>>> import numpy as np
>>> from numpy import linalg as LA
>>> np.set_printoptions(suppress=True, linewidth=200)
>>> def rnd(a):
...     return np.round(a, 2) + 0
... 
>>> mat = np.load("case6.npy")
>>> print(mat)
[[  5   1   5  -3]
 [ 10   0   6   2]
 [  7   5   4  -2]
 [  4   2  -1  -6]
 [  8   0   1  -3]
 [ 12   1  -2   1]
 [ 12  -4  -2  -2]
 [  7  -8  -1  -4]
 [  8 -11   1  -4]
 [  7 -16  -4  -1]
 [ 11 -13  -8  -6]
 [ 14 -18  -9  -8]
 [ 10 -20 -13 -10]
 [ 13 -19 -17  -9]
 [ 17 -15 -14 -11]
 [ 13 -14 -18 -14]
 [ 13 -12 -15 -13]
 [ 14 -15 -20 -12]
 [ 18 -14 -22 -15]
 [ 19 -11 -22 -14]]
>>> cen = mat - mat.mean(axis=0)
>>> U, sigma, Vt = LA.svd(cen, full_matrices=False)
>>> print(np.abs(U[:, 0]).argmax())
2
>>> U, sigma, Vt = LA.svd(mat, full_matrices=False)
>>> print(rnd(sigma / sigma[0]))
[1.   0.25 0.22 0.1 ]
>>> print(np.abs(U[:, 0]).round(6).argmax())
18
>>> print(np.allclose(U * sigma @ Vt, mat))
True
>>> C2 = np.cov(mat, rowvar=False)
>>> print(rnd(C2))
[[ 17.57 -17.94 -31.99 -15.03]
 [-17.94  63.73  56.02  27.23]
 [-31.99  56.02  88.47  45.7 ]
 [-15.03  27.23  45.7   28.12]]
>>> print(rnd(LA.eigvalsh(C2)[::-1]))
[165.79  23.05   6.87   2.18]
>>> print(C2.shape)
(4, 4)
>>> print(rnd(np.polyfit(mat[:, 1], mat[:, 3], 1)))
[ 0.43 -2.83]
>>> vec = np.array([1, 1, 2, 2])
>>> print(mat @ vec)
[ 10  26  16  -8   4  11   0 -11  -9 -19 -30 -38 -56 -58 -48 -65 -55 -65 -70 -64]
>>> print(mat * vec)
[[  5   1  10  -6]
 [ 10   0  12   4]
 [  7   5   8  -4]
 [  4   2  -2 -12]
 [  8   0   2  -6]
 [ 12   1  -4   2]
 [ 12  -4  -4  -4]
 [  7  -8  -2  -8]
 [  8 -11   2  -8]
 [  7 -16  -8  -2]
 [ 11 -13 -16 -12]
 [ 14 -18 -18 -16]
 [ 10 -20 -26 -20]
 [ 13 -19 -34 -18]
 [ 17 -15 -28 -22]
 [ 13 -14 -36 -28]
 [ 13 -12 -30 -26]
 [ 14 -15 -40 -24]
 [ 18 -14 -44 -30]
 [ 19 -11 -44 -28]]
>>> m1 = np.load("w.npy")
>>> print(m1)
[[ 1. -3.  0.]
 [-3.  0. -3.]
 [ 0. -3.  3.]]
>>> f = np.array([5, 0, 3])
>>> other = m1 + np.outer(f, np.eye(3)[2])
>>> print(LA.matrix_rank(other - m1))
1
>>> print(LA.matrix_rank(LA.inv(other) - LA.inv(m1), tol=1e-8))
1
>>> print(m1[2] @ m1[0])
9.0
>>> print(rnd(LA.norm(m1[2] - m1[0])))
3.16
>>> print(rnd(LA.norm(m1, 2)))
5.53
>>> print(rnd(LA.norm(m1[2], 1)), rnd(LA.norm(m1[2], np.inf)))
6.0 3.0
>>> E = np.loadtxt("arr.csv", delimiter=",")
>>> print(rnd(E))
[[ 0.16  0.   -0.31 -0.09 -0.19]
 [ 0.    0.    0.    0.    0.  ]
 [-0.31  0.    0.57  0.17  0.35]
 [-0.09  0.    0.17  0.05  0.11]
 [-0.19  0.    0.35  0.11  0.21]]
>>> theta = np.radians(90)
>>> R = np.eye(5)
>>> R[4, 4] = R[1, 1] = np.cos(theta)
>>> R[4, 1], R[1, 4] = -np.sin(theta), np.sin(theta)
>>> print(rnd(R))
[[ 1.  0.  0.  0.  0.]
 [ 0.  0.  0.  0.  1.]
 [ 0.  0.  1.  0.  0.]
 [ 0.  0.  0.  1.  0.]
 [ 0. -1.  0.  0.  0.]]
>>> other = E @ R.T
>>> print(rnd(other))
[[ 0.16 -0.19 -0.31 -0.09  0.  ]
 [ 0.    0.    0.    0.    0.  ]
 [-0.31  0.35  0.57  0.17  0.  ]
 [-0.09  0.11  0.17  0.05  0.  ]
 [-0.19  0.21  0.35  0.11  0.  ]]
>>> print(rnd(LA.det(R)), np.trace(R))
1.0 3.0
>>> print(np.allclose(E @ E.T, other @ other.T))
True
>>> print(rnd(LA.svd(E, compute_uv=False)), rnd(LA.svd(other, compute_uv=False)))
[1. 0. 0. 0. 0.] [1. 0. 0. 0. 0.]
>>> print(rnd(np.sort(LA.eigvals(E).real)))
[0. 0. 0. 0. 1.]
>>> print((E != 0).astype(int))
[[1 0 1 1 1]
 [0 0 0 0 0]
 [1 0 1 1 1]
 [1 0 1 1 1]
 [1 0 1 1 1]]
>>> print(np.flatnonzero(LA.matrix_power((E != 0) + (E.T != 0) + np.eye(5), 5)[3]))
[0 2 3 4]
>>> print((LA.matrix_power((E != 0) + (E.T != 0) + np.eye(5), 5) > 0).astype(int))
[[1 0 1 1 1]
 [0 1 0 0 0]
 [1 0 1 1 1]
 [1 0 1 1 1]
 [1 0 1 1 1]]
>>> print(rnd(LA.det(E)))
0.0
>>> d = LA.norm(mat[:, None] - mat[None], axis=-1)
>>> print(d.shape)
(20, 20)
>>> print(np.flatnonzero(d[4] < d.mean() / 2))
[0 1 2 3 4 5 6 7]
